% python3 -q
>>> import numpy as np
>>> np.set_printoptions(precision=1, suppress=True, linewidth=200, sign=" ")
>>> rnd = lambda a: np.round(a, 1) + 0
>>> X = np.load("sample6.npy")
>>> X
array([[ 45,  16,   0,  20,   0,   0,   0],
       [  0,   0,   5,   1,   8,   0,  12],
       [  0,   0,  13,   0,   5,  20,   3],
       [  0,   0,   5,   0,   7,   0,  16],
       [  0,  10,   0,  17,   0,   1,   0],
       [  0,   4,   4,   0,   0,  13,   0],
       [  0,   8,   0,   5,   0,  12,   0],
       [  0,   0,  15,   0,  16,   0,  10],
       [  0,   0,   0,   6,   3,   0,  12],
       [  0,   0,  26,   0,  26,   0,  13],
       [  0,   0,  27,   0,  22,   6,  17],
       [ 19,   0,   9,   3,  18,   0,  19],
       [  0,   0,   4,   0,   0,  16,  18],
       [ 46,  14,   0,  21,   0,   0,   0],
       [  0,   6,   0,   0,   0,  29,   0]])
>>> x0 = np.array([2, 2, 2, 2, 0, 1, 0])
>>> rhs = X @ x0
>>> beta, lr = np.zeros(7), 1 / np.linalg.norm(X, 2) ** 2
>>> for i in range(6):
...     beta -= lr * X.T @ (X @ beta - rhs)
...     if i % 1 == 0: print(i, round(np.linalg.norm(X @ beta - rhs), 1))
... 
0 49.6
1 40.9
2 34.9
3 30.6
4 27.4
5 25.0
>>> rnd(beta)
array([ 2.4,  1.3,  1. ,  1.6,  0.7,  1.2,  0.3])
>>> rnd(np.linalg.cond(X))
np.float64(16.3)
>>> d = np.linalg.norm(X[:, None] - X[None], axis=-1)
>>> d.shape
(15, 15)
>>> rnd(d[:5, :5])
array([[  0. ,  53.6,  57.3,  54.9,  45.5],
       [ 53.6,   0. ,  23.6,   4.2,  24.3],
       [ 57.3,  23.6,   0. ,  25.2,  30.9],
       [ 54.9,   4.2,  25.2,   0. ,  26.8],
       [ 45.5,  24.3,  30.9,  26.8,   0. ]])
>>> rnd(np.linalg.norm(X - X.mean(axis=0), axis=1))
array([ 44.7,  12.1,  18.4,  14.3,  20.8,  15.6,  16.3,  16.7,  14. ,  29.6,  28.1,  21. ,  18.5,  45.4,  27.5])
>>> rnd(np.linalg.norm(X, axis=1))
array([ 51.8,  15.3,  24.6,  18.2,  19.7,  14.2,  15.3,  24.1,  13.7,  39. ,  39.2,  33.7,  24.4,  52.5,  29.6])
>>> (d + 1e9 * np.eye(15)).round(6).argmin(axis=1)
array([ 13,   3,   5,   1,   6,   6,   5,   1,   1,  10,   9,   7,   3,   0,   5])
>>> np.unravel_index(d.round(6).argmax(), d.shape)
(np.int64(10), np.int64(13))
>>> Xc = X - X.mean(axis=0)
>>> vecs = np.linalg.svd(Xc)[2][:5]
>>> other = Xc - Xc @ vecs.T @ vecs
>>> rnd((Xc @ vecs.T).std(axis=0))
array([ 18.7,  13.1,   7.5,   5.8,   2.7])
>>> rnd(np.diag(vecs.T @ vecs))
array([ 1. ,  0.2,  0.7,  0.8,  0.5,  0.9,  0.9])
>>> np.linalg.norm(other, axis=1).round(6).argmax()
np.int64(2)
>>> rnd(np.linalg.norm(other) / np.linalg.norm(Xc))
np.float64(0.1)
>>> F = np.load("data.npy")
>>> F
array([[ 0.6, -1.8,  0. , -0.9],
       [-1.6,  0.2,  1.1, -2.4],
       [ 0.3,  0.2, -2.2,  0.2],
       [-0.1, -0.7,  0.5,  0. ],
       [ 0.5,  0.6, -0.9,  1.2],
       [ 1.5,  1.3,  0.7, -1.5],
       [ 1.5, -0.5,  0.1, -1.7],
       [ 0.3,  0.1, -0.1, -0.3],
       [ 8. ,  0. ,  5. , -9. ],
       [-0.7,  0.1, -1.1, -1.3],
       [-1. ,  1.1,  0.8,  0.5],
       [ 0.5,  0.3, -0.9,  2.2],
       [ 0.9,  0. ,  0.4,  1.2],
       [-0.2,  0.3,  1.9, -0.8],
       [-0.8, -1. ,  0.1,  2.2],
       [-0.5,  0.5, -0.4,  1.2],
       [ 1. , -0.6, -1.4, -1.1],
       [ 0.5, -1. ,  0.3, -0.8],
       [ 1.6,  1.1,  1.9, -0.2]])
>>> # row 8 dominates
>>> cov = F.T @ F
>>> np.allclose(cov, cov.T)
True
>>> (F @ F.T).shape
(19, 19)
>>> rnd(cov)
array([[ 79.2,   0.4,  39.7, -74.4],
       [  0.4,  11.3,   3.1,   1.2],
       [ 39.7,   3.1,  44.9, -50.9],
       [-74.4,   1.2, -50.9, 111.3]])
>>> np.linalg.matrix_rank(cov)
np.int64(4)
>>> rnd(np.diag(cov))
array([  79.2,   11.3,   44.9,  111.3])
>>> rnd(np.trace(cov)), rnd((F ** 2).sum())
(np.float64(246.7), np.float64(246.7))
>>> def softmax(z):
...     e = np.exp(z - z.max(axis=-1, keepdims=True))
...     return e / e.sum(axis=-1, keepdims=True)
... 
>>> softmax(cov).sum(axis=1)
array([ 1.,  1.,  1.,  1.])
>>> rnd(softmax(cov[0]))
array([ 1.,  0.,  0.,  0.])
>>> rnd(softmax(cov[0] + -3))
array([ 1.,  0.,  0.,  0.])
>>> S = cov @ cov.T / np.sqrt(4)
>>> rnd(softmax(S))
array([[ 1.,  0.,  0.,  0.],
       [ 0.,  1.,  0.,  0.],
       [ 1.,  0.,  0.,  0.],
       [ 0.,  0.,  0.,  1.]])
>>> rnd(softmax(S)[0] @ cov)
array([ 79.2,   0.4,  39.7, -74.4])
>>> rnd(softmax(S + np.triu(np.full(S.shape, -np.inf), 1)))
array([[ 1.,  0.,  0.,  0.],
       [ 0.,  1.,  0.,  0.],
       [ 1.,  0.,  0.,  0.],
       [ 0.,  0.,  0.,  1.]])
>>> softmax(S).round(6).argmax(axis=1)
array([ 0,  1,  0,  3])
>>> cov = np.cov(F, rowvar=False)
>>> rnd(np.corrcoef(F.T))
array([[ 1. ,  0. ,  0.6, -0.8],
       [ 0. ,  1. ,  0.1,  0. ],
       [ 0.6,  0.1,  1. , -0.7],
       [-0.8,  0. , -0.7,  1. ]])
>>> np.argsort(-F.std(axis=0).round(6), kind="stable")
array([ 3,  0,  2,  1])
>>> rnd(F.std(axis=0))
array([ 1.9,  0.8,  1.5,  2.3])
>>> rnd(np.corrcoef(F[:, 0], F[:, 1])[0, 1])
np.float64(0.0)
>>> cov.shape
(4, 4)
>>> rnd(np.linalg.eigvalsh(cov)[::-1])
array([ 10.1,   1.1,   1. ,   0.5])
>>> Xc = F - F.mean(axis=0)
>>> vecs = np.linalg.svd(Xc)[2][:1]
>>> other = Xc - Xc @ vecs.T @ vecs
>>> rnd(np.diag(vecs.T @ vecs))
array([ 0.3,  0. ,  0.2,  0.5])
>>> np.linalg.norm(other, axis=1).round(6).argmax()
np.int64(1)
>>> data = np.load("a.npy")
>>> data
array([[ 2, -3, -3,  1, -2, -3, -3],
       [ 0,  0,  0,  0,  0,  0,  0],
       [ 1,  0,  3, -2,  0,  0, -3],
       [ 3,  0, -2,  1, -2, -2, -1],
       [-2,  4,  2,  2,  2,  0, -2],
       [-1,  3,  1,  2, -1,  0, -2],
       [ 0,  0,  0,  0,  0,  0,  0],
       [ 1,  2,  3,  0, -4,  0, -5],
       [ 1,  1,  1,  0, -2,  2,  2],
       [ 2,  1, -1,  3, -5, -1, -3]])
>>> Xc = X - X.mean(axis=0)
>>> Uu, sv, Vt = np.linalg.svd(Xc, full_matrices=False)
>>> rnd(np.abs(Vt[-1]))
array([ 0. ,  0.8,  0.1,  0.5,  0.2,  0.1,  0.2])
>>> np.abs(Uu[:, 0]).argmax()
np.int64(13)
>>> rnd((sv ** 2).sum() ** 2 / (sv ** 4).sum())
np.float64(2.5)
>>> Uu, sv = np.linalg.svd(data)
Traceback (most recent call last):
  File "<python-input-63>", line 1, in <module>
    Uu, sv = np.linalg.svd(data)
    ^^^^^^
ValueError: too many values to unpack (expected 2)
>>> Uu, sv, Vt = np.linalg.svd(data, full_matrices=False)
>>> rnd(Uu.T @ Uu)
array([[ 1.,  0.,  0.,  0.,  0.,  0.,  0.],
       [ 0.,  1.,  0.,  0.,  0.,  0.,  0.],
       [ 0.,  0.,  1.,  0.,  0.,  0.,  0.],
       [ 0.,  0.,  0.,  1.,  0.,  0.,  0.],
       [ 0.,  0.,  0.,  0.,  1.,  0.,  0.],
       [ 0.,  0.,  0.,  0.,  0.,  1.,  0.],
       [ 0.,  0.,  0.,  0.,  0.,  0.,  1.]])
>>> np.abs(Uu[:, 0]).round(6).argmax()
np.int64(9)
>>> rnd(Vt @ Vt.T)
array([[ 1.,  0.,  0.,  0.,  0.,  0.,  0.],
       [ 0.,  1.,  0.,  0.,  0.,  0.,  0.],
       [ 0.,  0.,  1.,  0.,  0.,  0.,  0.],
       [ 0.,  0.,  0.,  1.,  0.,  0.,  0.],
       [ 0.,  0.,  0.,  0.,  1.,  0.,  0.],
       [ 0.,  0.,  0.,  0.,  0.,  1.,  0.],
       [ 0.,  0.,  0.,  0.,  0.,  0.,  1.]])
